$ python3 -q
>>> import numpy as np
>>> np.set_printoptions(suppress=True, linewidth=120)
>>> arr = np.array([[1.0, 2.0, -2.0, 2.0],
...     [-4.0, -5.0, 4.0, -4.0],
...     [-8.0, -6.0, 3.0, -2.0],
...     [-4.0, -2.0, 0.0, 1.0]])
>>> print((arr + arr.T) / 2)
[[ 1. -1. -5. -1.]
 [-1. -5. -1. -3.]
 [-5. -1.  3. -1.]
 [-1. -3. -1.  1.]]
>>> print(np.round(np.abs(np.linalg.eigvals(arr)).max(), 3))
1.0
>>> print(np.trace(arr))
0.0
>>> print(np.round(np.linalg.matrix_power(arr, 4), 3))
[[1. 0. 0. 0.]
 [0. 1. 0. 0.]
 [0. 0. 1. 0.]
 [0. 0. 0. 1.]]
>>> print((arr - arr.T) / 2)
[[ 0.  3.  3.  3.]
 [-3.  0.  5. -1.]
 [-3. -5.  0. -1.]
 [-3.  1.  1.  0.]]
>>> w, evecs = np.linalg.eig(arr)
>>> print(round(float(np.prod(w)), 3))
1.0
>>> print(np.round(np.sort(np.linalg.eigvals(np.linalg.inv(arr))), 3))
[-1. -1.  1.  1.]
>>> print(np.round(np.sort(np.linalg.eigvals(arr @ arr)), 3))
[1. 1. 1. 1.]
>>> print(np.round(arr @ evecs[:, 0] - w[0] * evecs[:, 0], 3) + 0)
[0. 0. 0. 0.]
>>> m1 = np.load("x.npy")
>>> print(m1)
[[ 21.05   18.766  11.18   -8.18  -11.089]
 [ 20.951  21.025  10.726 -11.053 -10.944]
 [ 19.638  20.831   8.286 -10.483 -10.636]
 [ 20.785  20.476   7.513  -9.011 -10.538]
 [ 20.369  18.878  11.969  -9.431 -10.214]
 [ 18.446  18.622  11.96  -10.725  -8.591]
 [ 20.929  20.104  10.642  -9.053 -10.279]
 [ 19.657  19.73   10.27   -9.528 -11.893]
 [ 20.243  19.83   10.512  -7.806  -9.325]
 [ 18.821  19.785  10.346  -8.992  -9.122]
 [ 20.504  19.648   9.896 -11.041  -9.698]
 [ 18.778  19.597  10.319 -10.365 -10.635]
 [ 20.472  19.919  11.262  -8.856 -10.282]
 [ 19.896  20.668   9.421 -10.334 -11.577]
 [ 21.394  21.219   9.031  -8.669  -9.971]
 [ 19.996  19.982   9.6    -7.849 -10.841]
 [ 20.02   19.883   8.699  -7.879  -9.029]
 [ 18.825  19.064   9.158 -10.003  -9.905]
 [ 22.393  19.496   9.496 -10.159  -9.426]
 [ 21.282  20.443  10.461 -10.137  -9.489]
 [ 21.241  20.878  10.741 -12.45  -10.029]
 [ 19.337  20.825  11.158  -9.172  -7.654]
 [ 19.625  20.715  10.44  -10.098  -9.733]
 [ 19.975  21.67    9.295 -10.847  -9.53 ]
 [ 18.438  19.629   9.362  -9.267  -8.045]
 [ 21.098  20.641   9.332  -9.93   -7.445]
 [ 19.376  18.173   9.925 -11.02  -10.344]
 [ 20.564  20.832  10.215 -11.083  -9.35 ]]
>>> Y = m1 / np.linalg.norm(m1, axis=1, keepdims=True)
>>> C2 = Y @ Y.T
>>> print((C2 - 2 * np.eye(28)).round(6).argmax(axis=1))
[12 17 13 14 12  4 12 13  6 22 20  1  6 17 16  6 14  1 19 27 10 24  9 27 22 24 10 10]
>>> print(C2[18].round(3))
[0.995 0.997 0.995 0.996 0.995 0.991 0.998 0.994 0.996 0.995 0.998 0.994 0.996 0.995 0.997 0.995 0.997 0.997 1.
 0.999 0.996 0.993 0.996 0.995 0.996 0.997 0.996 0.997]
>>> r0 = np.array([5, -9, -4])
>>> print(np.round(np.polyval(r0, m1[19]), 3))
[2069.08  1901.594  449.014  601.027  531.607]
>>> print(np.round(np.convolve(m1[19], r0), 3))
[ 106.41   -89.323 -216.81  -226.606    1.944  125.949   37.956]
>>> mat = np.load("w.npy")
>>> print(mat.round(3))
[[ 1.     0.     0.     0.     0.     0.     0.   ]
 [ 0.     1.     0.     0.     0.     0.     0.   ]
 [ 0.     0.     0.309  0.     0.     0.    -0.951]
 [ 0.     0.     0.     1.     0.     0.     0.   ]
 [ 0.     0.     0.     0.     1.     0.     0.   ]
 [ 0.     0.     0.     0.     0.     1.     0.   ]
 [ 0.     0.     0.951  0.     0.     0.     0.309]]
>>> # splits into 6 blocks
>>> W1 = np.array([[-1, 4, 1, 4, 5],
...     [4, 1, 3, -3, 1],
...     [2, -4, -5, -5, -2],
...     [-4, 4, 1, -2, -1],
...     [1, 2, 2, -2, 5],
...     [-1, 1, -5, 2, 4],
...     [1, 3, -3, 5, 4]])
>>> beta = np.array([4, -5, -1, 4, 5])
>>> H = np.maximum(mat @ W1 + beta, 0)
>>> print(H.round(3))
[[ 3.     0.     0.     8.    10.   ]
 [ 8.     0.     2.     1.     6.   ]
 [ 3.667  0.     0.308  0.     0.578]
 [ 0.     0.     0.     2.     4.   ]
 [ 5.     0.     1.     2.    10.   ]
 [ 3.     0.     0.     6.     9.   ]
 [ 6.211  0.     0.     0.79   4.334]]
>>> print(np.round((H > 0).mean(axis=0), 3))
[0.857 0.    0.429 0.857 1.   ]
>>> Z = np.array([[0, 0, 3], [0, 1, 0], [3, 1, 0], [2, 2, 3], [0, 0, 0]])
>>> print(W1 @ Z)
[[ 11  13   9]
 [  3  -2   3]
 [-25 -19  -9]
 [ -1   1 -18]
 [  2   0  -3]
 [-11   0   3]
 [  1  10  18]]
>>> vec = np.array([-2, -1, -2, -1, -1, 2, 2])
>>> rhs = mat @ vec
>>> beta, lr = np.zeros(7), 1 / np.linalg.norm(mat, 2) ** 2
>>> for i in range(20):
...     beta -= lr * mat.T @ (mat @ beta - rhs)
...     if i % 5 == 0: print(i, round(np.linalg.norm(mat @ beta - rhs), 3))
... 
0 0.0
5 0.0
10 0.0
15 0.0
>>> print(beta)
[-2. -1. -2. -1. -1.  2.  2.]
>>> print(round(float(np.linalg.cond(mat)), 3))
1.0
>>> vec = np.array([1, 0, 1, 3, 1, 1, 2])
>>> print(np.round(np.linalg.inv(mat), 3))
[[ 1.     0.     0.     0.     0.     0.     0.   ]
 [ 0.     1.     0.     0.     0.     0.     0.   ]
 [ 0.     0.     0.309  0.     0.     0.     0.951]
 [ 0.     0.     0.     1.     0.     0.     0.   ]
 [ 0.     0.     0.     0.     1.     0.     0.   ]
 [ 0.     0.     0.     0.     0.     1.     0.   ]
 [-0.    -0.    -0.951 -0.    -0.    -0.     0.309]]
>>> print(7 - np.linalg.matrix_rank(mat - np.eye(7), tol=1e-8))
5
>>> print([p for p in range(1, 25) if np.allclose(np.linalg.matrix_power(mat, p), np.eye(7))])
[5, 10, 15, 20]
>>> print(np.round(np.linalg.norm(vec), 3), np.round(np.linalg.norm(mat @ vec), 3))
4.123 4.123
>>> print(np.round(np.abs(np.linalg.eigvals(mat)), 3))
[1. 1. 1. 1. 1. 1. 1.]
>>> print(mat.T @ (mat @ vec))
[1. 0. 1. 3. 1. 1. 2.]
>>> print(np.round(np.sort(np.abs(np.degrees(np.angle(np.linalg.eigvals(mat))))), 3))
[ 0.  0.  0.  0.  0. 72. 72.]
>>> print(np.round(np.linalg.det(mat), 3))
1.0
>>> print(np.round(np.linalg.norm(mat, axis=0), 3))
[1. 1. 1. 1. 1. 1. 1.]
>>> print(mat[:, 4] @ mat[:, 3])
0.0
>>> print(np.round(np.linalg.svd(mat, compute_uv=False), 3))
[1. 1. 1. 1. 1. 1. 1.]
>>> data = np.loadtxt("sample4.csv", delimiter=",")
>>> print(data.round(3))
[[-0.52  -0.149 -0.071  0.16   0.31   0.706 -0.287]
 [ 0.455 -0.008  0.371  0.59   0.512 -0.07  -0.2  ]
 [-0.032 -0.536 -0.691  0.2    0.266 -0.345  0.057]
 [ 0.617 -0.264 -0.242  0.05  -0.462  0.47  -0.234]
 [ 0.097 -0.146  0.084  0.146  0.082  0.348  0.902]
 [-0.357 -0.1    0.145  0.682 -0.592 -0.159  0.014]
 [-0.065 -0.767  0.541 -0.311 -0.031 -0.102 -0.075]]
>>> # orthonormal columns
>>> rng = np.random.default_rng(10213)
>>> Y = data + rng.integers(-2, 3, (7, 1)) @ rng.integers(-2, 3, (1, 7))
>>> print(Y.round(3))
[[-2.52  -2.149 -2.071  1.16   1.31  -1.294 -2.287]
 [ 4.455  3.992  4.371 -1.41  -1.488  3.93   3.8  ]
 [-2.032 -2.536 -2.691  1.2    1.266 -2.345 -1.943]
 [ 4.617  3.736  3.758 -1.95  -2.462  4.47   3.766]
 [ 2.097  1.854  2.084 -0.854 -0.918  2.348  2.902]
 [-4.357 -4.1   -3.855  2.682  1.408 -4.159 -3.986]
 [-2.065 -2.767 -1.459  0.689  0.969 -2.102 -2.075]]
>>> print(np.abs(Y - data).sum(axis=1))
[12. 24. 12. 24. 12. 24. 12.]
>>> print(np.linalg.matrix_rank(Y - data, tol=1e-8))
1
>>> print(np.round(Y - data, 3))
[[-2. -2. -2.  1.  1. -2. -2.]
 [ 4.  4.  4. -2. -2.  4.  4.]
 [-2. -2. -2.  1.  1. -2. -2.]
 [ 4.  4.  4. -2. -2.  4.  4.]
 [ 2.  2.  2. -1. -1.  2.  2.]
 [-4. -4. -4.  2.  2. -4. -4.]
 [-2. -2. -2.  1.  1. -2. -2.]]
>>> vec = np.array([2, 1, 2, 1, 2, 2, 0])
>>> rhs = data @ vec
>>> print(rhs.round(3))
[ 0.861  3.119 -1.942  0.553  1.221 -1.345 -0.392]
>>> print(np.round(np.linalg.solve(data, data[:, 2]), 3) + 0)
[0. 0. 1. 0. 0. 0. 0.]
>>> print(np.round(np.linalg.solve(data, rhs), 3) + 0)
[2. 1. 2. 1. 2. 2. 0.]
>>> print(np.round(np.linalg.solve(data, 2 * rhs), 3) + 0)
[4. 2. 4. 2. 4. 4. 0.]
>>> C2 = data.T @ data
>>> print(np.round(np.linalg.svd(data, compute_uv=False) ** 2, 3))
[1. 1. 1. 1. 1. 1. 1.]
>>> print(np.allclose(C2, C2.T))
True
>>> print(np.round(np.linalg.eigvalsh(C2)[::-1], 3))
[1. 1. 1. 1. 1. 1. 1.]
>>> print(np.round(np.diag(C2), 3))
[1. 1. 1. 1. 1. 1. 1.]
>>> print(np.round(np.sort(np.abs(np.linalg.eigvals(data))), 3))
[1. 1. 1. 1. 1. 1. 1.]
>>> print(np.round(np.linalg.det(data), 3))
1.0
>>> print(np.allclose(data, data.T))
False
>>> print(np.allclose(data @ data.T, data.T @ data))
True
>>> M = np.load("test6.npy")
>>> print(M)
[[ 1  1 -1 -1  1  1 -1 -1]
 [ 1  1  1  1  1  1  1  1]
 [ 1 -1  1 -1  1 -1  1 -1]]
>>> Y = M / np.linalg.norm(M, axis=1, keepdims=True)
>>> C2 = Y @ Y.T
>>> print(np.argwhere(np.triu(np.abs(C2) > 0.95, 1)))
[]
>>> print((np.abs(C2) > 0.9).astype(int))
[[1 0 0]
 [0 1 0]
 [0 0 1]]
>>> print(C2.round(3) + 0)
[[1. 0. 0.]
 [0. 1. 0.]
 [0. 0. 1.]]
>>> vec = np.array([9, 8, 5, 0, 3, 7, 1])
>>> print(np.round(np.sort(np.abs(np.degrees(np.angle(np.linalg.eigvals(data))))), 3))
[  0.     70.937  70.937 127.363 127.363 151.71  151.71 ]
>>> print(7 - np.linalg.matrix_rank(data - np.eye(7), tol=1e-8))
1
>>> print(np.round(np.linalg.norm(vec), 3), round(float(np.linalg.norm(data @ vec)), 3))
15.133 15.133
>>> print([p for p in range(1, 25) if np.allclose(np.linalg.matrix_power(data, p), np.eye(7))])
[]
>>> W1 = np.array([[2, 1], [-2, 3], [-3, 1], [1, -2], [3, 3], [2, -1], [-3, -3], [2, 2]])
>>> beta = np.array([1, -1])
>>> H = np.maximum(M @ W1 + beta, 0)
>>> print(np.linalg.matrix_rank(H))
2
>>> print(np.round((H > 0).mean(axis=0), 3))
[0.667 0.667]
>>> print((H > 0).astype(int))
[[1 1]
 [1 1]
 [0 0]]
>>> print(H)
[[9 7]
 [3 3]
 [0 0]]
>>> Z = np.array([[-1, 3], [3, 3]])
>>> print((H @ Z).round(6).argmax(axis=1))
[1 1 0]
>>> print(H @ Z)
[[12 48]
 [ 6 18]
 [ 0  0]]
>>> print(W1 @ Z)
[[  1   9]
 [ 11   3]
 [  6  -6]
 [ -7  -3]
 [  6  18]
 [ -5   3]
 [ -6 -18]
 [  4  12]]
>>> print(np.round(np.abs(np.linalg.svd(H)[2][-1]), 3))
[0.626 0.78 ]
>>> print(round(np.log10(np.linalg.cond(H))))
1
>>> print(np.argsort(-np.linalg.norm(H, axis=0).round(6), kind="stable")[:3])
[0 1]
>>> print(np.linalg.cond(H) > 100)
False
>>> A = np.array([[-0.2, -0.8, 1.5, -0.2, 0.3],
...     [-1.6, -0.7, -0.6, -1.0, 0.4],
...     [-0.2, 0.4, -0.9, 0.0, -1.6],
...     [-0.3, 1.1, 0.8, 1.8, -1.3],
...     [-1.4, 1.1, 0.5, -0.6, 1.6],
...     [-0.7, -0.7, -2.1, 0.0, -0.1],
...     [-0.3, 0.0, -0.8, 0.5, 2.0]])
>>> print(A)
[[-0.2 -0.8  1.5 -0.2  0.3]
 [-1.6 -0.7 -0.6 -1.   0.4]
 [-0.2  0.4 -0.9  0.  -1.6]
 [-0.3  1.1  0.8  1.8 -1.3]
 [-1.4  1.1  0.5 -0.6  1.6]
 [-0.7 -0.7 -2.1  0.  -0.1]
 [-0.3  0.  -0.8  0.5  2. ]]
>>> hat = A @ np.linalg.solve(A.T @ A, A.T)
>>> print(np.round(hat @ A[:, 3], 3) + 0)
[-0.2 -1.   0.   1.8 -0.6  0.   0.5]
>>> print(round(np.trace(hat), 3))
5.0
>>> print(np.round(np.diag(hat), 3))
[0.671 0.675 0.462 0.975 0.867 0.619 0.732]
>>> def softmax(z):
...     e = np.exp(z - z.max(axis=-1, keepdims=True))
...     return e / e.sum(axis=-1, keepdims=True)
... 
>>> print(np.round(softmax(A).sum(axis=1), 3))
[1. 1. 1. 1. 1. 1. 1.]
>>> print(np.round(softmax(A[1]), 3))
[0.065 0.16  0.177 0.118 0.48 ]
>>> S = A @ A.T / np.sqrt(5)
>>> print(np.round(softmax(S)[1] @ A, 3))
[-1.09  -0.267 -0.599 -0.457  0.513]
>>> print(softmax(S).round(6).argmax(axis=1))
[0 1 2 3 4 5 6]
>>> vec = np.array([0, 1, 0, 3, 1])
>>> print(np.sign((A @ vec).round(6)))
[-1. -1. -1.  1.  1. -1.  1.]
>>> print(np.round(A @ vec, 3))
[-1.1 -3.3 -1.2  5.2  0.9 -0.8  3.5]
>>> print((A @ vec).argmax())
3
>>> print(np.round((A * vec).sum(axis=1), 3))
[-1.1 -3.3 -1.2  5.2  0.9 -0.8  3.5]
>>> print(np.linalg.norm(A @ vec) <= np.linalg.norm(A, 2) * np.linalg.norm(vec) + 1e-9)
True
>>> r0, g = A[0], A[3]
>>> print(r0 @ r0)
3.06
>>> p = (r0 @ g) / (r0 @ r0) * r0
>>> print(p.round(3))
[ 0.024  0.097 -0.181  0.024 -0.036]
>>> print(np.linalg.matrix_rank(np.outer(r0, g)))
1
>>> print(np.round(g - p, 3))
[-0.324  1.003  0.981  1.776 -1.264]
>>> W0 = np.load("block3.npy")
>>> print(W0)
[[-2 -1 -1]
 [ 2 -2  0]
 [ 2  2  2]
 [ 1  0 -2]
 [-1  0  0]]
>>> labels = rng.permutation(3)
>>> Y = W0[:, labels] * rng.choice([-1, 1], 3)
>>> print(Y)
[[ 2  1 -1]
 [-2  2  0]
 [-2 -2  2]
 [-1  0 -2]
 [ 1  0  0]]
>>> U, _, vt = np.linalg.svd(W0.T @ Y)
>>> print(labels)
[0 1 2]
>>> Y = W0[0, 0] * W0[1:] - np.outer(W0[1:, 0], W0[0])
>>> print(Y)
[[ 0  6  2]
 [ 0 -2 -2]
 [ 0  1  5]
 [ 0 -1 -1]]
>>> print(W0[:, 0] / W0[0, 0])
[ 1.  -1.  -1.  -0.5  0.5]
>>> K = np.loadtxt("arr.csv", delimiter=",")
>>> print(K)
[[ 0.314  0.213 -0.139  0.493 -0.661  0.775]
 [-1.101 -1.439  1.351 -2.904  4.996 -5.209]
 [-3.4   -1.347  0.25  -2.396  1.264 -3.089]
 [-2.086 -1.385  0.897 -2.868  4.067 -4.816]
 [-0.034  0.188 -0.245  0.603 -1.283  1.125]
 [-1.269 -0.63   0.277 -1.077  0.941 -1.589]
 [-1.474 -0.741  0.304 -1.26   0.888 -1.699]
 [-0.828 -0.062 -0.281  0.117 -1.234  0.629]
 [ 3.456  1.44  -0.4    2.789 -2.501  4.13 ]
 [ 3.349  1.083 -0.004  2.03  -1.349  2.962]]
>>> Y = K / np.linalg.norm(K, axis=1, keepdims=True)
>>> C2 = Y @ Y.T
>>> print(round(np.degrees(np.arccos(np.clip(C2[0, 7], -1, 1))), 3))
55.209
>>> print(np.argwhere(np.triu(np.abs(C2) > 0.95, 1)))
[[0 1]
 [0 3]
 [0 5]
 [1 3]
 [1 4]
 [2 5]
 [2 6]
 [2 8]
 [2 9]
 [3 5]
 [3 8]
 [5 6]
 [5 8]
 [5 9]
 [6 8]
 [6 9]
 [8 9]]
>>> print((np.abs(C2) > 0.9).astype(int))
[[1 1 0 1 1 1 1 0 1 0]
 [1 1 0 1 1 0 0 0 0 0]
 [0 0 1 0 0 1 1 0 1 1]
 [1 1 0 1 1 1 1 0 1 0]
 [1 1 0 1 1 0 0 0 0 0]
 [1 0 1 1 0 1 1 0 1 1]
 [1 0 1 1 0 1 1 0 1 1]
 [0 0 0 0 0 0 0 1 0 0]
 [1 0 1 1 0 1 1 0 1 1]
 [0 0 1 0 0 1 1 0 1 1]]
>>> print((C2 - 2 * np.eye(10)).round(6).argmax(axis=1))
[8 3 6 1 0 6 5 4 9 8]
>>> print(np.round(np.linalg.norm(Y, axis=1), 3))
[1. 1. 1. 1. 1. 1. 1. 1. 1. 1.]
